$ python3 -q
>>> import numpy as np
>>> np.set_printoptions(precision=2, suppress=True, linewidth=140, floatmode="fixed")
>>> def rd(a):
...     return np.round(a, 2) + 0
... 
>>> J = np.array([[-2.33, -0.94, -0.6, 0.79, -0.11],
...     [-0.94, 2.01, 1.91, 0.29, 0.31],
...     [-0.6, 1.91, -2.15, -0.3, 0.14],
...     [0.79, 0.29, -0.3, -1.55, -0.06],
...     [-0.11, 0.31, 0.14, -0.06, -2.98]])
>>> J
array([[-2.33, -0.94, -0.60,  0.79, -0.11],
       [-0.94,  2.01,  1.91,  0.29,  0.31],
       [-0.60,  1.91, -2.15, -0.30,  0.14],
       [ 0.79,  0.29, -0.30, -1.55, -0.06],
       [-0.11,  0.31,  0.14, -0.06, -2.98]])
>>> # symmetric, so the eigenvalues are real
>>> rng = np.random.default_rng(449065)
>>> labels = rng.permutation(5)
>>> labels
array([0, 1, 2, 3, 4])
>>> B = J[labels][:, labels]
>>> np.allclose(B, J)
True
>>> np.trace(B)
np.float64(-7.0)
>>> evals, evecs = np.linalg.eigh(J)
>>> rd(evals.sum()), np.trace(J)
(np.float64(-7.0), np.float64(-7.0))
>>> rd(evecs @ np.diag(evals) @ evecs.T)
array([[-2.33, -0.94, -0.60,  0.79, -0.11],
       [-0.94,  2.01,  1.91,  0.29,  0.31],
       [-0.60,  1.91, -2.15, -0.30,  0.14],
       [ 0.79,  0.29, -0.30, -1.55, -0.06],
       [-0.11,  0.31,  0.14, -0.06, -2.98]])
>>> rd(np.abs(evecs[:, -1]))
array([0.20, 0.91, 0.36, 0.00, 0.06])
>>> np.unique(evals.round(6) + 0, return_counts=True)[1]
array([1, 1, 1, 1, 1])
>>> rd(np.linalg.eigvalsh(J + 2 * np.eye(5)))
array([-1.01, -1.00, -1.00,  1.00,  5.00])
>>> evals, evecs = np.linalg.eig(J)
>>> rd(J @ evecs[:, 0] - evals[0] * evecs[:, 0])
array([0.00, 0.00, 0.00, 0.00, 0.00])
>>> rd(np.sort(np.linalg.eigvals(J @ J)))
array([1.00, 8.98, 8.99, 9.00, 9.05])
>>> W1 = np.array([[-3, -3], [2, 0], [0, 3], [0, -1], [-1, -2]])
>>> b = np.array([-2, 1])
>>> hid = np.maximum(J @ W1 + b, 0)
>>> rd(hid)
array([[3.22, 5.62],
       [4.53, 8.64],
       [3.48, 0.00],
       [0.00, 0.00],
       [1.93, 7.77]])
>>> (hid > 0).mean(axis=0)
array([0.80, 0.60])
>>> C = np.array([[5, 5], [3, 7]])
>>> (hid @ C).round(6).argmax(axis=1)
array([1, 1, 0, 0, 1])
>>> W1 @ C
array([[-24, -36],
       [ 10,  10],
       [  9,  21],
       [ -3,  -7],
       [-11, -19]])
>>> data = np.array([[-2, 2, -4, -5, -3],
...     [-3, -4, -3, -5, 0],
...     [3, -4, 2, 1, 5],
...     [-4, 5, 2, 5, 0],
...     [-5, -1, 5, 4, -1],
...     [4, 4, 4, 2, -2]])
>>> data[:, 3] = 2 * data[:, 0]
>>> data
array([[ -2,   2,  -4,  -4,  -3],
       [ -3,  -4,  -3,  -6,   0],
       [  3,  -4,   2,   6,   5],
       [ -4,   5,   2,  -8,   0],
       [ -5,  -1,   5, -10,  -1],
       [  4,   4,   4,   8,  -2]])
>>> # rank 4
>>> Uu, s, Vt = np.linalg.svd(data)
>>> rd(s)
array([20.01, 10.03,  8.45,  3.70,  0.00])
>>> B = Uu[:, :4] @ np.diag(s[:4]) @ Vt[:4]
>>> rd(np.abs(data - B).max())
np.float64(0.0)
>>> np.linalg.matrix_rank(data, rtol=0.05)
np.int64(4)
>>> rd(B)
array([[ -2.00,   2.00,  -4.00,  -4.00,  -3.00],
       [ -3.00,  -4.00,  -3.00,  -6.00,   0.00],
       [  3.00,  -4.00,   2.00,   6.00,   5.00],
       [ -4.00,   5.00,   2.00,  -8.00,   0.00],
       [ -5.00,  -1.00,   5.00, -10.00,  -1.00],
       [  4.00,   4.00,   4.00,   8.00,  -2.00]])
>>> rd(np.linalg.norm(data - B) / np.linalg.norm(data))
np.float64(0.0)
